In [1]: import numpy as np

In [2]: import numpy.linalg as la

In [3]: np.set_printoptions(precision=3, suppress=True, linewidth=120)

In [4]: def tidy(a):
   ...:     return np.round(a, 3) + 0
   ...: 

In [5]: A = np.load("data.npy")

In [6]: A
Out[6]: 
array([[-2.218,  1.141,  2.06 ],
       [-0.259,  0.109,  0.23 ],
       [-0.112,  0.147,  0.268],
       [-3.372,  1.628,  3.482],
       [-2.506,  1.198,  2.729],
       [ 0.666, -0.347, -0.853],
       [-0.353,  0.037,  0.223],
       [ 0.676, -0.461, -0.869],
       [ 2.212, -0.925, -2.117],
       [-1.164,  0.562,  1.078],
       [-1.766,  0.69 ,  1.65 ],
       [ 4.179, -1.881, -4.11 ],
       [-1.53 ,  0.808,  1.234],
       [-4.312,  2.326,  4.332],
       [ 0.059, -0.056, -0.009],
       [ 0.915, -0.343, -1.075],
       [ 1.264, -0.697, -1.526],
       [-0.942,  0.394,  0.895],
       [-2.555,  1.303,  2.696],
       [ 0.981, -0.377, -0.904],
       [-1.75 ,  0.841,  1.563],
       [-1.04 ,  0.523,  1.051],
       [ 0.276, -0.273, -0.346],
       [ 2.273, -1.243, -2.366],
       [ 1.358, -0.515, -1.322],
       [-1.953,  0.998,  1.691],
       [ 1.925, -1.027, -2.055],
       [-0.539,  0.244,  0.732],
       [ 0.215, -0.079, -0.384]])

In [7]: left, sv, vt = la.svd(A, full_matrices=False)

In [8]: tidy(vt @ vt.T)
Out[8]: 
array([[1., 0., 0.],
       [0., 1., 0.],
       [0., 0., 1.]])

In [9]: np.abs(left[:, 0]).round(6).argmax()
Out[9]: np.int64(13)

In [10]: tidy(np.sqrt((sv ** 2).sum())), tidy(la.norm(A))
Out[10]: (np.float64(15.103), np.float64(15.103))

In [11]: tidy(np.abs(vt[0]))
Out[11]: array([0.667, 0.327, 0.669])

In [12]: W0 = np.array([[-1.0, 14.0, -0.8, 0.3, 0.6],
    ...:     [1.8, 18.0, -0.9, 0.2, -0.5],
    ...:     [-0.5, 6.0, -0.6, 0.4, 0.2],
    ...:     [-0.3, -16.0, -0.2, -0.6, 1.5],
    ...:     [0.5, -32.0, 1.7, -1.6, 0.8]])

In [13]: # column 1 dominates

In [14]: B = W0 / la.norm(W0, axis=1, keepdims=True)

In [15]: gram = B @ B.T

In [16]: (gram - 2 * np.eye(5)).round(6).argmax(axis=1)
Out[16]: array([2, 0, 0, 4, 3])

In [17]: left, sv, vt = la.svd(W0)

In [18]: np.argmax(sv[:-1] / (sv[1:] + 1e-6)) + 1
Out[18]: np.int64(4)

In [19]: B = left[:, :4] @ np.diag(sv[:4]) @ vt[:4]

In [20]: la.matrix_rank(B)
Out[20]: np.int64(4)

In [21]: tidy(B)
Out[21]: 
array([[ -1. ,  14. ,  -0.8,   0.3,   0.6],
       [  1.8,  18. ,  -0.9,   0.2,  -0.5],
       [ -0.5,   6. ,  -0.6,   0.4,   0.2],
       [ -0.3, -16. ,  -0.2,  -0.6,   1.5],
       [  0.5, -32. ,   1.7,  -1.6,   0.8]])

In [22]: tidy(np.abs(W0 - B).max())
Out[22]: np.float64(0.0)
